$ python3 -q
>>> import numpy as np
>>> np.set_printoptions(precision=3, suppress=True, linewidth=100, floatmode="fixed")
>>> def rnd(a):
...     return np.round(a, 3) + 0
... 
>>> W0 = np.loadtxt("block10.csv", delimiter=",")
>>> rnd(W0)
array([[ 0.254, -0.224, -0.373],
       [-0.224,  0.933, -0.112],
       [-0.373, -0.112,  0.813]])
>>> left, sv, Vt = np.linalg.svd(W0)
>>> evecs = Vt[:(sv > 1e-8).sum()]
>>> rng = np.random.default_rng(3)
>>> x = W0[2] + -1 * W0[1] + rng.integers(2) * np.eye(3)[1]
>>> rnd(x)
array([-0.149, -0.045,  0.925])
>>> np.allclose(evecs.T @ evecs @ x, x)
False
>>> np.linalg.matrix_rank(np.vstack([W0, x]))
np.int64(3)
>>> rnd(np.linalg.norm(x - evecs.T @ evecs @ x))
np.float64(0.259)
>>> x = np.array([0, 2, 0])
>>> rnd(np.eye(3) - W0)
array([[0.746, 0.224, 0.373],
       [0.224, 0.067, 0.112],
       [0.373, 0.112, 0.187]])
>>> rnd(W0 @ W0 @ x)
array([-0.448,  1.866, -0.224])
>>> rnd(np.linalg.eigvalsh(2 * W0 - np.eye(3)))
array([-1.000,  1.000,  1.000])
>>> rnd((x - W0 @ x) @ (W0 @ x))
np.float64(0.0)
>>> rnd(np.linalg.norm(W0, 2) / np.linalg.norm(W0))
np.float64(0.707)
>>> np.linalg.matrix_rank(W0, rtol=0.1)
np.int64(2)
>>> feats = np.array([[7.0, 3.0, 0.0], [5.0, 9.0, 0.0], [0.0, 0.0, 2.0]])
>>> evals, evecs = np.linalg.eig(feats)
>>> evals
array([ 4.000, 12.000,  2.000])
>>> rnd(np.sort(np.linalg.eigvals(feats.T)))
array([ 2.000,  4.000, 12.000])
>>> rnd(np.sort(np.linalg.eigvals(np.linalg.inv(feats))))
array([0.083, 0.250, 0.500])
>>> rnd(feats @ evecs[:, 0] - evals[0] * evecs[:, 0])
array([0.000, 0.000, 0.000])
>>> q, evecs = np.linalg.qr(feats[:, :2])[0], np.linalg.qr(feats[:, 2:])[0]
>>> sv = np.linalg.svd(q.T @ evecs, compute_uv=False)
>>> rnd(np.linalg.norm(q @ q.T - evecs @ evecs.T, 2))
np.float64(1.0)
>>> sv
array([0.000])
>>> np.degrees(np.arccos(sv.clip(0, 1)))
array([90.000])
>>> (sv > 0.9).sum()
np.int64(0)
>>> w1 = np.array([[2, -1, -5, 0, 1, 1], [1, 5, 3, -1, -2, 2], [5, -3, 4, 1, -4, -5]])
>>> coef = np.array([3, 1, 2, 2, 2, 2])
>>> H = np.maximum(feats @ w1 + coef, 0)
>>> np.linalg.matrix_rank(H)
np.int64(3)
>>> Z = np.array([[-5, -6], [9, -5], [-4, 9], [-6, 0], [7, -3], [1, -6]])
>>> (H @ Z).round(6).argmax(axis=1)
array([0, 0, 1])
>>> H @ Z
array([[  17.000, -264.000],
       [ 268.000, -451.000],
       [-129.000,   12.000]])
>>> sv = 20 * 0.2 ** np.arange(3)
>>> q, _ = np.linalg.qr(np.array([[2.7, 0.8, 2.7], [-0.1, 0.0, 0.6], [0.8, 1.2, 0.2]]))
>>> K = rng.normal(size=(21, 3)) * sv @ q
>>> rnd(K)
array([[ 49.165, -14.069,   0.672],
       [  9.103,  -0.971,   1.229],
       [  3.567,  -3.710,   3.751],
       [ -4.313,   1.551,   1.193],
       [ 12.741,  -3.294,   4.820],
       [ -9.487,   2.028,   0.532],
       [  3.481,  -2.318,   0.125],
       [-10.477,   3.305,   1.511],
       [-10.023,   2.930,  -8.233],
       [  5.011,  -0.866,  -3.800],
       [  5.584,  -2.243,  -3.242],
       [ -1.016,   2.571,  -2.830],
       [-19.329,   7.211,   2.850],
       [ -5.097,   1.783,  -3.064],
       [ 20.644,  -6.043,   0.886],
       [-26.875,   7.663,  -4.276],
       [-21.122,   7.023,  -0.226],
       [-11.061,   3.364,  -2.870],
       [ 15.601,  -2.548,  -0.255],
       [-12.783,   5.071,  -2.639],
       [ -1.485,  -0.070,   3.813]])
>>> labels = K[:, 0] > np.median(K[:, 0])
>>> u = K[labels].mean(axis=0) - K[~labels].mean(axis=0)
>>> rnd((((K - K.mean(axis=0)) @ u > 0) == labels).mean())
np.float64(0.952)
>>> rnd(u)
array([24.393, -7.154,  1.173])
>>> ((K - K.mean(axis=0)) @ u > 0).astype(int)
array([1, 1, 1, 0, 1, 0, 1, 0, 0, 1, 1, 0, 0, 0, 1, 0, 0, 0, 1, 0, 0])
>>> labels.astype(int)
array([1, 1, 1, 0, 1, 0, 1, 0, 0, 1, 1, 1, 0, 0, 1, 0, 0, 0, 1, 0, 0])
>>> np.argsort(-np.abs(u).round(6), kind="stable")
array([0, 1, 2])
